% ipython --no-banner

In [1]: import numpy as np

In [2]: np.set_printoptions(precision=2, suppress=True, linewidth=100, floatmode="fixed")

In [3]: E = np.load("arr.npy")

In [4]: E
Out[4]: 
array([[ -1.70,   1.00,   2.70],
       [  1.40,  -1.20,   0.40],
       [ -0.80,  -0.50,   0.00],
       [  1.80,   0.40,   0.20],
       [ -0.60,   0.70,   0.00],
       [ -0.60,  -0.70,   0.10],
       [  0.90,   0.40,  -1.40],
       [ -0.90,  -0.50,  -1.40],
       [ -0.60,   1.70,  -0.20],
       [ -5.00,  -9.00, -11.00],
       [ -1.70,   0.20,  -0.80],
       [ -1.00,   0.20,   0.90],
       [ -0.70,  -1.10,  -0.60],
       [  1.30,   0.50,  -1.60],
       [ -1.00,   0.20,  -0.20],
       [ -0.10,  -0.10,   0.80],
       [ -1.90,   1.10,   2.10],
       [  0.30,  -0.90,   0.60],
       [ -0.50,   0.70,   0.00],
       [ -0.90,   0.40,   0.50],
       [ -0.50,  -0.50,   0.40],
       [ -0.30,  -1.10,   0.90],
       [  1.30,  -0.60,  -1.50],
       [ -0.20,   0.50,   0.10],
       [ -0.30,  -0.90,  -1.40],
       [  0.30,  -1.20,  -1.30],
       [  0.50,   1.00,  -1.00],
       [  0.50,  -0.30,  -0.30],
       [ -0.80,   0.10,  -0.20],
       [  1.00,   0.20,  -0.80],
       [  0.10,  -0.60,  -1.20],
       [  0.30,   0.40,  -0.90],
       [ -1.70,   0.00,   0.40],
       [ -0.60,   0.40,  -0.30],
       [  0.00,   1.60,  -0.10],
       [ -2.40,   0.50,  -1.20],
       [ -1.40,   1.20,  -0.30],
       [  0.70,   0.70,   0.50],
       [  1.80,  -0.20,   0.10],
       [ -1.30,   0.80,  -0.40],
       [ -0.80,   1.40,   1.80],
       [  0.30,   0.10,  -0.90],
       [  0.50,   0.40,   0.50],
       [ -1.00,   0.20,   0.90],
       [ -1.10,  -1.20,   1.40],
       [  1.00,  -0.60,   0.30],
       [  1.00,  -0.80,   0.30],
       [ -1.00,   1.60,  -0.40],
       [ -1.30,  -2.40,  -0.60],
       [  1.00,  -0.90,  -0.50]])

In [5]: d = np.linalg.norm(E[:, None] - E[None], axis=-1)

In [6]: np.linalg.matrix_rank(d ** 2)
Out[6]: np.int64(5)

In [7]: np.flatnonzero(d[0] < d.mean() / 2)
Out[7]: array([ 0, 16])

In [8]: (d + 1e9 * np.eye(50)).round(6).argmin(axis=1)
Out[8]: 
array([16, 46,  5, 38, 18,  2, 13, 24, 47, 48, 39, 43,  5,  6, 28, 20,  0, 21,  4, 11,  5, 17,  6,
       18, 30, 30, 31, 41, 14,  6, 24, 41, 11, 28,  8, 10, 39, 42,  3, 36, 16, 31, 37, 11, 21, 46,
       45,  8, 12, 27])

In [9]: gram = np.cov(E, rowvar=False)

In [10]: np.round(np.corrcoef(E[:, 1], E[:, 0])[0, 1], 2)
Out[10]: np.float64(0.36)

In [11]: E.std(axis=0)
Out[11]: array([1.20, 1.53, 1.79])

In [12]: np.argwhere(np.triu(np.abs(np.corrcoef(E.T)) > 0.8, 1))
Out[12]: array([], shape=(0, 2), dtype=int64)

In [13]: gram
Out[13]: 
array([[1.48, 0.68, 0.78],
       [0.68, 2.38, 2.11],
       [0.78, 2.11, 3.25]])
